% ipython --no-banner

In [1]: import numpy as np

In [2]: np.set_printoptions(precision=1, suppress=True, linewidth=120)

In [3]: M2 = np.array([[0, -2], [2, -2], [1, -2], [-1, -1]])

In [4]: W2 = np.array([[1, 0, 0, 3, 3, 1, 1], [1, 2, 1, 1, 0, 0, 3]])

In [5]: m1 = M2 @ W2

In [6]: m1
Out[6]: 
array([[-2, -4, -2, -2,  0,  0, -6],
       [ 0, -4, -2,  4,  6,  2, -4],
       [-1, -4, -2,  1,  3,  1, -5],
       [-2, -2, -1, -4, -3, -1, -4]])

In [7]: Uu, sigma = np.linalg.svd(m1)
ValueError: too many values to unpack (expected 2)


In [8]: Uu, sigma, Vh = np.linalg.svd(m1, full_matrices=False)

In [9]: np.round(Vh @ Vh.T, 1) + 0
Out[9]: 
array([[1., 0., 0., 0.],
       [0., 1., 0., 0.],
       [0., 0., 1., 0.],
       [0., 0., 0., 1.]])

In [10]: np.round(np.sqrt((sigma ** 2).sum()), 1), np.round(np.linalg.norm(m1), 1)
Out[10]: (np.float64(16.2), np.float64(16.2))

In [11]: (sigma > 1e-8).sum()
Out[11]: np.int64(2)

In [12]: np.abs(Uu[:, 0]).round(6).argmax()
Out[12]: np.int64(1)

In [13]: def softmax(z):
    ...:     e = np.exp(z - z.max(axis=-1, keepdims=True))
    ...:     return e / e.sum(axis=-1, keepdims=True)
    ...: 

In [14]: np.round(softmax(m1[0] + -1), 1) + 0
Out[14]: array([0.1, 0. , 0.1, 0.1, 0.4, 0.4, 0. ])

In [15]: np.round(softmax(10 * m1[0]), 1) + 0
Out[15]: array([0. , 0. , 0. , 0. , 0.5, 0.5, 0. ])

In [16]: scores = m1 @ m1.T / np.sqrt(7)

In [17]: np.round(softmax(scores), 1) + 0
Out[17]: 
array([[1. , 0. , 0. , 0. ],
       [0. , 1. , 0. , 0. ],
       [0. , 0.9, 0.1, 0. ],
       [0.1, 0. , 0. , 0.9]])

In [18]: r = np.linalg.matrix_rank(m1)

In [19]: r
Out[19]: np.int64(2)

In [20]: null = np.linalg.svd(m1)[2][r:].T

In [21]: [int(np.linalg.matrix_rank(m1[:i])) for i in range(1, len(m1) + 1)]
Out[21]: [1, 2, 2, 2]

In [22]: [int(np.linalg.matrix_rank(m1[:, :j + 1])) for j in range(7)]
Out[22]: [1, 2, 2, 2, 2, 2, 2]

In [23]: np.round(m1 @ null, 1) + 0
Out[23]: 
array([[0., 0., 0., 0., 0.],
       [0., 0., 0., 0., 0.],
       [0., 0., 0., 0., 0.],
       [0., 0., 0., 0., 0.]])

In [24]: np.linalg.matrix_rank(m1.T @ m1), np.linalg.matrix_rank(m1 @ m1.T)
Out[24]: (np.int64(2), np.int64(2))

In [25]: np.allclose(m1 @ null, 0)
Out[25]: True

In [26]: M2 = m1 / np.linalg.norm(m1, axis=1, keepdims=True)

In [27]: gram = M2 @ M2.T

In [28]: (np.abs(gram) > 0.9).astype(int)
Out[28]: 
array([[1, 0, 0, 0],
       [0, 1, 0, 0],
       [0, 0, 1, 0],
       [0, 0, 0, 1]])

In [29]: (gram - 2 * np.eye(4)).round(6).argmax(axis=1)
Out[29]: array([2, 2, 1, 0])

In [30]: gram
Out[30]: 
array([[ 1. ,  0.5,  0.8,  0.8],
       [ 0.5,  1. ,  0.9, -0.1],
       [ 0.8,  0.9,  1. ,  0.3],
       [ 0.8, -0.1,  0.3,  1. ]])

In [31]: np.linalg.norm(M2, axis=1)
Out[31]: array([1., 1., 1., 1.])

In [32]: M = np.load("case19.npy")

In [33]: M
Out[33]: 
array([[ 1, -1,  1, -1,  1, -1,  1, -1],
       [ 1,  1,  1,  1,  1,  1,  1,  1],
       [ 1,  1, -1, -1,  1,  1, -1, -1],
       [ 1,  1,  1,  1, -1, -1, -1, -1],
       [ 1, -1, -1,  1,  1, -1, -1,  1],
       [ 1, -1, -1,  1, -1,  1,  1, -1],
       [ 1, -1,  1, -1, -1,  1, -1,  1],
       [ 1,  1, -1, -1, -1, -1,  1,  1]])

In [34]: np.linalg.lstsq(m1[:-1].T, m1[-1])[2]
Out[34]: np.int32(2)

In [35]: np.round(m1 @ np.linalg.pinv(m1) @ m1, 1) + 0
Out[35]: 
array([[-2., -4., -2., -2.,  0.,  0., -6.],
       [ 0., -4., -2.,  4.,  6.,  2., -4.],
       [-1., -4., -2.,  1.,  3.,  1., -5.],
       [-2., -2., -1., -4., -3., -1., -4.]])

In [36]: np.unique(m1.round(6), axis=0).shape
Out[36]: (4, 7)
